$ python -q
>>> import numpy as np
>>> np.set_printoptions(precision=2, suppress=True, linewidth=200, legacy="1.25")
>>> rnd = lambda a: np.round(a, 2) + 0
>>> m1 = np.array([[13.57, 1.07, 14.65],
...     [-3.31, 12.88, 14.94],
...     [-9.75, 16.0, -7.0],
...     [-6.35, 18.97, 0.0],
...     [11.77, -7.8, -14.16],
...     [4.32, -14.66, 12.9],
...     [-13.62, -14.57, -1.44],
...     [-4.08, -12.35, 15.19],
...     [-14.39, 5.34, -12.82],
...     [11.95, 15.04, 5.56],
...     [8.75, -10.18, 14.83],
...     [7.07, 8.16, 16.84],
...     [-6.58, -16.11, 9.87],
...     [-18.18, 3.25, -7.68]])
>>> q, r_ = np.linalg.qr(m1)
>>> print(q.shape, r_.shape)
(14, 3) (3, 3)
>>> print(np.allclose(r_.T @ r_, m1.T @ m1))
True
>>> print(rnd(r_))
[[-39.24   2.36 -16.28]
 [  0.   -45.97   6.38]
 [  0.     0.    40.45]]
>>> print(rnd(np.abs(np.diag(r_))))
[39.24 45.97 40.45]
>>> cen = m1 - m1.mean(axis=0)
>>> V = np.linalg.svd(cen)[2][:2]
>>> out = cen - cen @ V.T @ V
>>> print(rnd(np.cov(cen @ V.T, rowvar=False)))
[[196.89   0.  ]
 [  0.   146.15]]
>>> print(np.linalg.norm(out, axis=1).round(6).argmax())
4
>>> print(rnd(np.linalg.norm(out) / np.linalg.norm(cen)))
0.4
>>> out = np.array([[-5, -4, -4], [4, -3, 2], [-5, -3, -2]])
>>> arr = out.T @ out
>>> print(arr)
[[66 23 38]
 [23 34 16]
 [38 16 24]]
>>> x = np.array([-3, 2, -2])
>>> target = arr @ x
>>> c, lr = np.zeros(3), 1 / np.linalg.norm(arr, 2) ** 2
>>> for i in range(250):
...     c -= lr * arr.T @ (arr @ c - target)
...     if i % 50 == 0: print(i, round(np.linalg.norm(arr @ c - target), 2))
... 
0 68.34
50 5.32
100 0.77
150 0.65
200 0.64
>>> print(rnd(c))
[-3.22  1.96 -1.6 ]
>>> rng = np.random.default_rng(679)
>>> labels = rng.permutation(3)
>>> print(labels)
[2 0 1]
>>> out = arr[labels][:, labels]
>>> print(np.diag(out))
[24 66 34]
>>> print(out)
[[24 38 16]
 [38 66 23]
 [16 23 34]]
>>> print(np.trace(out))
124
>>> print(rnd(np.sort(np.abs(np.linalg.eigvals(out)))))
[  1.4   22.39 100.21]
>>> print(np.allclose(out, arr))
False
>>> print(rnd(np.linalg.det(out)), rnd(np.linalg.det(arr[labels])))
3136.0 3136.0
>>> left, sigma, Vt = np.linalg.svd(arr)
>>> print(rnd(sigma))
[100.21  22.39   1.4 ]
>>> print(np.argmax(sigma[:-1] / (sigma[1:] + 1e-6)) + 1)
2
>>> out = left[:, :2] @ np.diag(sigma[:2]) @ Vt[:2]
>>> print(rnd(np.linalg.norm(arr - out, 2)), rnd(sigma[2]))
1.4 1.4
>>> print(rnd(np.abs(arr - out).max()))
1.06
>>> print(rnd(np.linalg.norm(arr - out) / np.linalg.norm(arr)))
0.01
>>> print(rnd(out))
[[65.68 22.94 38.59]
 [22.94 33.99 16.11]
 [38.59 16.11 22.94]]
>>> print(rnd(np.diff(out, axis=0)))
[[-42.74  11.05 -22.48]
 [ 15.65 -17.88   6.83]]
>>> print(rnd(out.sum(axis=0)))
[127.2   73.04  77.63]
>>> print(out.shape)
(3, 3)
>>> out[3]
Traceback (most recent call last):
  File "<python-input-44>", line 1, in <module>
    out[3]
    ~~~^^^
IndexError: index 3 is out of bounds for axis 0 with size 3
>>> print(np.linalg.matrix_rank(out))
2
>>> print(rnd(np.linalg.svd(out, compute_uv=False)))
[100.21  22.39   0.  ]
>>> print(rnd(out - out[0]))
[[  0.     0.     0.  ]
 [-42.74  11.05 -22.48]
 [-27.09  -6.83 -15.65]]
>>> print(rnd(out.mean(axis=0)))
[42.4  24.35 25.88]
>>> mat = np.loadtxt("out12.csv", delimiter=",")
>>> print(mat)
[[-1.  0.  0.]
 [ 0.  7. -8.]
 [ 0.  2. -8.]]
>>> print((np.linalg.matrix_power((mat != 0) + (mat.T != 0) + np.eye(3), 3) > 0).astype(int))
[[1 0 0]
 [0 1 1]
 [0 1 1]]
>>> print(mat @ mat)
[[ 1.  0.  0.]
 [ 0. 33.  8.]
 [ 0. -2. 48.]]
>>> print(rnd(np.sort(np.linalg.eigvals(mat).real)))
[-6.84 -1.    5.84]
>>> print(rnd(np.linalg.det(mat)))
40.0
>>> print((mat != 0).astype(int))
[[1 0 0]
 [0 1 1]
 [0 1 1]]
>>> t3 = np.stack([mat, -2 * mat, mat[::-1]])
>>> print(t3.shape)
(3, 3, 3)
>>> print(np.linalg.matrix_rank(t3))
[3 3 3]
>>> print(t3.sum(axis=0))
[[ 1.  2. -8.]
 [ 0.  0.  0.]
 [-1. -2.  8.]]
>>> print(np.einsum("bij,cij->bc", t3, t3))
[[ 182. -364.  113.]
 [-364.  728. -226.]
 [ 113. -226.  182.]]
>>> print(rnd(np.linalg.norm(t3, axis=(1, 2))))
[13.49 26.98 13.49]
>>> labels = rng.permutation(3)
>>> print(labels)
[1 0 2]
>>> out = mat[labels][:, labels]
>>> print(out)
[[ 7.  0. -8.]
 [ 0. -1.  0.]
 [ 2.  0. -8.]]
>>> print(rnd(np.linalg.det(out)), rnd(np.linalg.det(mat[labels])))
40.0 -40.0
>>> print(np.trace(out))
-2.0
>>> print(np.allclose(out, mat))
False
>>> E = np.array([[7, 0, 0, 0], [8, 1, 0, 0], [0, 0, 7, 0], [0, 0, 8, 1]])
>>> left, sigma, Vt = np.linalg.svd(E)
>>> print(np.argmax(sigma[:-1] / (sigma[1:] + 1e-6)) + 1)
2
>>> print(rnd(sigma))
[10.66 10.66  0.66  0.66]
>>> out = left[:, :2] @ np.diag(sigma[:2]) @ Vt[:2]
>>> print(rnd(np.linalg.norm(E - out) / np.linalg.norm(E)))
0.06
>>> print(np.linalg.matrix_rank(out))
2
>>> th = np.radians(71)
>>> r_ = np.eye(4)
>>> r_[2, 2] = r_[0, 0] = np.cos(th)
>>> r_[2, 0], r_[0, 2] = -np.sin(th), np.sin(th)
>>> print(rnd(r_))
[[ 0.33  0.    0.95  0.  ]
 [ 0.    1.    0.    0.  ]
 [-0.95  0.    0.33  0.  ]
 [ 0.    0.    0.    1.  ]]
>>> out = E @ r_.T
>>> print(rnd(np.linalg.svd(E, compute_uv=False)), rnd(np.linalg.svd(out, compute_uv=False)))
[10.66 10.66  0.66  0.66] [10.66 10.66  0.66  0.66]
>>> print(rnd(out))
[[ 2.28  0.   -6.62  0.  ]
 [ 2.6   1.   -7.56  0.  ]
 [ 6.62  0.    2.28  0.  ]
 [ 7.56  0.    2.6   1.  ]]
>>> out.inv()
Traceback (most recent call last):
  File "<python-input-84>", line 1, in <module>
    out.inv()
    ^^^^^^^
AttributeError: 'numpy.ndarray' object has no attribute 'inv'
>>> print(np.allclose(out, out.T))
False
>>> assert out == out.T
Traceback (most recent call last):
  File "<python-input-86>", line 1, in <module>
    assert out == out.T
           ^^^^^^^^^^^^
ValueError: The truth value of an array with more than one element is ambiguous. Use a.any() or a.all()
>>> print(rnd((out - out.T) / 2))
[[ 0.   -1.3  -6.62 -3.78]
 [ 1.3   0.   -3.78  0.  ]
 [ 6.62  3.78  0.   -1.3 ]
 [ 3.78  0.    1.3   0.  ]]
>>> print(rnd(out @ out))
[[-38.61   0.   -30.17   0.  ]
 [-41.52   1.   -42.04   0.  ]
 [ 30.17   0.   -38.61   0.  ]
 [ 42.04   0.   -41.52   1.  ]]
>>> print(rnd(np.linalg.det(out)))
49.0
>>> labels = rng.permutation(4)
>>> print(labels)
[0 3 2 1]
>>> out = E[labels][:, labels]
>>> print(np.trace(out))
16
>>> print(rnd(np.sort(np.abs(np.linalg.eigvals(out)))))
[1. 1. 7. 7.]
>>> print(np.allclose(out, E))
False
>>> print(rnd(np.linalg.det(out)), rnd(np.linalg.det(E[labels])))
49.0 -49.0
>>> print(np.diag(out))
[7 1 7 1]
>>> W0 = np.load("m.npy")
>>> print(W0)
[[ 0.6  0.4]
 [ 1.1 -1.4]
 [ 0.1  1.4]]
>>> out = np.array([[-1, -5, -2], [6, -9, 4]])
>>> Z = np.kron(out, W0)
>>> print(Z.shape)
(6, 6)
>>> q, V = np.linalg.qr(W0[:, :1])[0], np.linalg.qr(W0[:, 1:])[0]
>>> sigma = np.linalg.svd(q.T @ V, compute_uv=False)
>>> print((sigma > 0.9).sum())
0
>>> X = np.array([[-1.85, 8.95, -4.07],
...     [-8.37, -0.62, 5.43],
...     [-8.35, 5.18, 1.88],
...     [1.1, -6.49, 7.53],
...     [9.8, 1.94, 0.52],
...     [2.85, 5.01, 8.17],
...     [-5.99, -1.53, -7.86],
...     [0.53, -7.58, -6.5],
...     [8.34, -1.83, 5.2],
...     [6.34, -7.01, 3.27],
...     [-1.35, 3.28, -9.35],
...     [-3.65, 7.39, -5.65],
...     [-6.21, 0.76, -7.8],
...     [-9.94, -0.82, 0.77],
...     [3.1, 3.02, -9.02],
...     [-6.91, 5.41, 4.8],
...     [5.08, 4.87, -7.1],
...     [0.9, -4.32, 8.97]])
>>> cen = (X - X.mean(axis=0)) / X.std(axis=0)
>>> print(cen.std(axis=0))
[1. 1. 1.]
>>> c = np.linalg.lstsq(np.delete(cen, 0, axis=1), cen[:, 0])[0]
>>> print(np.abs(c).argmax())
0
>>> print(rnd(c))
[-0.19  0.05]
>>> print(rnd(1 - np.var(cen[:, 0] - np.delete(cen, 0, axis=1) @ c)))
0.04
>>> cen = X - X.mean(axis=0)
>>> V = np.linalg.svd(cen)[2][:2]
>>> out = cen - cen @ V.T @ V
>>> print(rnd(np.linalg.norm(out) / np.linalg.norm(cen)))
0.44
>>> print(rnd(out.std(axis=0)))
[1.17 3.96 1.37]
>>> print(rnd((cen @ V.T).std(axis=0)))
[6.83 5.72]
>>> print(rnd(np.cov(cen @ V.T, rowvar=False)))
[[49.33  0.  ]
 [ 0.   34.64]]
>>> print(rnd(np.diag(V.T @ V)))
[0.93 0.17 0.9 ]
>>> x = np.array([-9, -8, 9])
>>> target = X @ x
>>> c, lr = np.zeros(3), 1 / np.linalg.norm(X, 2) ** 2
>>> for i in range(30):
...     c -= lr * X.T @ (X @ c - target)
...     if i % 10 == 0: print(i, round(np.linalg.norm(X @ c - target), 2))
... 
0 119.12
10 0.49
20 0.0
>>> print(rnd(np.linalg.cond(X)))
1.59
>>> data = np.load("a.npy")
>>> print(data)
[[-2.  3.  0.  0.]
 [ 3. -2.  3.  0.]
 [ 0.  3. -2.  3.]
 [ 0.  0.  3. -1.]]
>>> print(rnd(np.linalg.norm(data)))
8.19
>>> print(np.linalg.matrix_rank(data))
4
>>> print(np.abs(data).max())
3.0
>>> print(np.diff(data, axis=0))
[[ 5. -5.  3.  0.]
 [-3.  5. -5.  3.]
 [ 0. -3.  5. -4.]]
>>> print(np.unravel_index(np.abs(data).argmax(), data.shape))
(0, 1)
>>> print(data.shape)
(4, 4)
>>> data[4]
Traceback (most recent call last):
  File "<python-input-134>", line 1, in <module>
    data[4]
    ~~~~^^^
IndexError: index 4 is out of bounds for axis 0 with size 4
>>> th = np.radians(15)
>>> r_ = np.eye(4)
>>> r_[0, 0] = r_[1, 1] = np.cos(th)
>>> r_[0, 1], r_[1, 0] = -np.sin(th), np.sin(th)
>>> print(rnd(r_))
[[ 0.97 -0.26  0.    0.  ]
 [ 0.26  0.97  0.    0.  ]
 [ 0.    0.    1.    0.  ]
 [ 0.    0.    0.    1.  ]]
>>> out = data @ r_.T
>>> print(rnd(out))
[[-2.71  2.38  0.    0.  ]
 [ 3.42 -1.16  3.    0.  ]
 [-0.78  2.9  -2.    3.  ]
 [ 0.    0.    3.   -1.  ]]
>>> print(np.allclose(np.linalg.norm(data, axis=1), np.linalg.norm(out, axis=1)))
True
>>> print(np.allclose(data @ data.T, out @ out.T))
True
>>> A = np.load("case19.npy")
>>> print(A)
[[  4  20  -2  -1]
 [ -1  -5  -4  -2]
 [ -4 -20   5   2]
 [  0   0   4   4]]
>>> left, sigma, Vt = np.linalg.svd(A)
>>> print(np.argmax(sigma[:-1] / (sigma[1:] + 1e-6)) + 1)
3
>>> out = left[:, :3] @ np.diag(sigma[:3]) @ Vt[:3]
>>> print(rnd(out))
[[  4.  20.  -2.  -1.]
 [ -1.  -5.  -4.  -2.]
 [ -4. -20.   5.   2.]
 [  0.   0.   4.   4.]]
>>> print(rnd(np.abs(A - out).max()))
0.0
>>> print(rnd(np.linalg.norm(A - out) / np.linalg.norm(A)))
0.0
>>> labels = rng.permutation(4)
>>> print(labels)
[3 0 1 2]
>>> out = A[labels][:, labels]
>>> print(out)
[[  4   0   0   4]
 [ -1   4  20  -2]
 [ -2  -1  -5  -4]
 [  2  -4 -20   5]]
>>> print(np.allclose(out, A))
False
>>> print(np.trace(out))
8
>>> print(rnd(np.sort(np.abs(np.linalg.eigvals(out)))))
[ 0.    1.94  7.26 13.32]
>>> print(np.diag(out))
[ 4  4 -5  5]
